$ python3 -q
>>> import numpy as np
>>> np.set_printoptions(precision=2, suppress=True, linewidth=140)
>>> X = np.array([[2, 0, 2], [2, -3, 3], [1, 2, 1]])
>>> X
array([[ 2,  0,  2],
       [ 2, -3,  3],
       [ 1,  2,  1]])
>>> O, evecs = np.linalg.qr(X[:, :1])[0], np.linalg.qr(X[:, 1:])[0]
>>> sv = np.linalg.svd(O.T @ evecs, compute_uv=False)
>>> np.round(np.linalg.norm(O @ O.T - evecs @ evecs.T, 2), 2)
np.float64(1.0)
>>> np.degrees(np.arccos(sv.clip(0, 1)))
array([6.64])
>>> (sv > 0.9).sum()
np.int64(1)
>>> rng = np.random.default_rng(837)
>>> z = rng.permutation(3)
>>> z
array([1, 0, 2])
>>> out = X[z][:, z]
>>> np.allclose(out, X)
False
>>> np.round(np.linalg.det(out), 2), round(float(np.linalg.det(X[z])), 2)
(np.float64(-4.0), 4.0)
>>> np.trace(out)
np.int64(0)
>>> x0 = np.array([-3, 1, -2])
>>> X * x0
array([[-6,  0, -4],
       [-6, -3, -6],
       [-3,  2, -2]])
>>> np.linalg.norm(X @ x0) <= np.linalg.norm(X, 2) * np.linalg.norm(x0) + 1e-9
np.True_
>>> (X @ x0).argmax()
np.int64(2)
>>> np.sign((X @ x0).round(6))
array([-1, -1, -1])
>>> out = X / np.linalg.norm(X, axis=1, keepdims=True)
>>> C2 = out @ out.T
>>> np.argwhere(np.triu(np.abs(C2) > 0.95, 1))
array([], shape=(0, 2), dtype=int64)
>>> J = np.load("arr.npy")
>>> J
array([[ 1,  0,  0,  0,  0],
       [ 5,  1,  0,  0,  0],
       [-2, -1,  1,  0,  0],
       [-5, -2, -5,  1,  0],
       [-4,  4, -1,  1,  1]])
>>> t3 = np.stack([J, 2 * J, J[::-1]])
>>> np.linalg.det(t3)
array([ 1., 32.,  1.])
>>> t3.shape
(3, 5, 5)
>>> np.einsum("bij,cij->bc", t3, t3)
array([[ 123,  246,  -56],
       [ 246,  492, -112],
       [ -56, -112,  123]])
>>> (t3 @ J.T).shape
(3, 5, 5)
